In [1]: import numpy as np

In [2]: np.set_printoptions(precision=2, suppress=True, linewidth=160, sign=" ")

In [3]: rd = lambda a: np.round(a, 2) + 0

In [4]: feats = np.loadtxt("m.csv", delimiter=",")

In [5]: feats
Out[5]: 
array([[  1.,  -3.,   9., -27.],
       [  1.,  -2.,   4.,  -8.],
       [  1.,  -1.,   1.,  -1.],
       [  1.,   0.,   0.,   0.],
       [  1.,   1.,   1.,   1.],
       [  1.,   2.,   4.,   8.],
       [  1.,   3.,   9.,  27.],
       [  1.,   4.,  16.,  64.],
       [  1.,   5.,  25., 125.]])

In [6]: hat = feats @ np.linalg.solve(feats.T @ feats, feats.T)

In [7]: np.allclose(hat @ hat, hat)
Out[7]: True

In [8]: rd(np.trace(hat))
Out[8]: np.float64(4.0)

In [9]: np.linalg.matrix_rank(np.eye(9) - hat)
Out[9]: np.int64(5)

In [10]: rd(np.linalg.eigvalsh(hat))
Out[10]: array([ 0.,  0.,  0.,  0.,  0.,  1.,  1.,  1.,  1.])

In [11]: q, evecs = np.linalg.qr(feats[:, :2])[0], np.linalg.qr(feats[:, 2:])[0]

In [12]: s = np.linalg.svd(q.T @ evecs, compute_uv=False)

In [13]: (s > 0.9).sum()
Out[13]: np.int64(1)

In [14]: rd(np.degrees(np.arccos(s.clip(0, 1))))
Out[14]: array([ 25.67,  39.7 ])

In [15]: other = np.c_[feats[:, :1] @ np.array([[1]]), np.array([1, 1, 3, 0, 3, 0, -2, 1, 0])]

In [16]: other
Out[16]: 
array([[ 1.,  1.],
       [ 1.,  1.],
       [ 1.,  3.],
       [ 1.,  0.],
       [ 1.,  3.],
       [ 1.,  0.],
       [ 1., -2.],
       [ 1.,  1.],
       [ 1.,  0.]])

In [17]: rd(np.linalg.lstsq(feats, other[:, 0])[0])
Out[17]: array([ 1.,  0.,  0.,  0.])

In [18]: rd(np.linalg.norm(other - feats @ np.linalg.lstsq(feats, other)[0], axis=0))
Out[18]: array([ 0.  ,  3.66])

In [19]: rd(np.linalg.norm(np.linalg.qr(feats)[0].T @ other, axis=0) ** 2 / ((other ** 2).sum(axis=0) + 1e-12))
Out[19]: array([ 1.  ,  0.46])

In [20]: x0 = np.array([6, 4])

In [21]: y = other @ x0

In [22]: y
Out[22]: array([10., 10., 18.,  6., 18.,  6., -2., 10.,  6.])

In [23]: rd(np.linalg.solve(other.T @ other, other.T @ y))
Out[23]: array([ 6.,  4.])

In [24]: rng = np.random.default_rng(10)

In [25]: y = y + 0.02 * rng.normal(size=9)

In [26]: rd(y)
Out[26]: array([ 9.98,  9.99, 17.98,  6.01, 18.  ,  6.  , -1.98, 10.02,  6.01])

In [27]: c, *_ = np.linalg.lstsq(other, y)

In [28]: [round(float(np.linalg.norm(np.linalg.solve(other.T @ other + lam * np.eye(2), other.T @ y))), 2) for lam in (0, 1, 10, 100)]
Out[28]: [7.21, 6.72, 4.6, 1.29]

In [29]: gram = feats.T @ feats

In [30]: np.linalg.matrix_rank(gram)
Out[30]: np.int64(4)

In [31]: rd(np.linalg.eigvalsh(gram)[::-1])
Out[31]: array([ 22182.62,    265.08,     13.26,      3.04])

In [32]: F = np.loadtxt("w.csv", delimiter=",")

In [33]: F
Out[33]: 
array([[-2.04, -2.11,  2.  , -0.13,  2.05],
       [-2.07, -1.96,  1.98, -0.13,  1.95],
       [-1.89, -2.11,  1.89,  0.26,  2.1 ],
       [-2.06, -2.06,  2.02, -0.15,  1.99],
       [-1.91, -1.97,  1.93, -0.09,  1.94],
       [-2.08, -1.9 ,  1.95, -0.03,  2.07],
       [ 0.1 , -0.04, -2.01, -0.17, -0.07],
       [-0.02, -0.04, -1.91,  0.09,  0.04],
       [ 0.05, -0.01, -2.04, -0.03,  0.16],
       [ 0.  , -0.03, -1.86, -0.01, -0.01],
       [-0.09,  0.04, -2.01,  0.03,  0.12],
       [ 0.  ,  0.1 , -2.02,  0.07,  0.04],
       [-1.87, -2.01,  0.05, -0.04,  0.87],
       [-1.98, -2.07,  0.1 ,  0.11,  1.01],
       [-2.25, -1.97,  0.01, -0.4 ,  1.05],
       [-2.04, -1.92,  0.05,  0.04,  0.86],
       [-2.01, -1.95, -0.03,  0.09,  0.98],
       [-1.93, -1.95, -0.13, -0.14,  0.96]])

In [34]: z = F[:, 0] > np.median(F[:, 0])

In [35]: r0 = F[z].mean(axis=0) - F[~z].mean(axis=0)

In [36]: ((F - F.mean(axis=0)) @ r0 > 0).astype(int)
Out[36]: array([ 0,  0,  0,  0,  0,  0,  1,  1,  1,  1,  1,  1,  0,  0,  0,  0,  0,  0])

In [37]: rd(r0)
Out[37]: array([ 1.43,  1.31, -1.77,  0.09, -0.86])

In [38]: rd((((F - F.mean(axis=0)) @ r0 > 0) == z).mean())
Out[38]: np.float64(0.83)

In [39]: np.argsort(-np.abs(r0).round(6), kind="stable")
Out[39]: array([ 2,  0,  1,  4,  3])
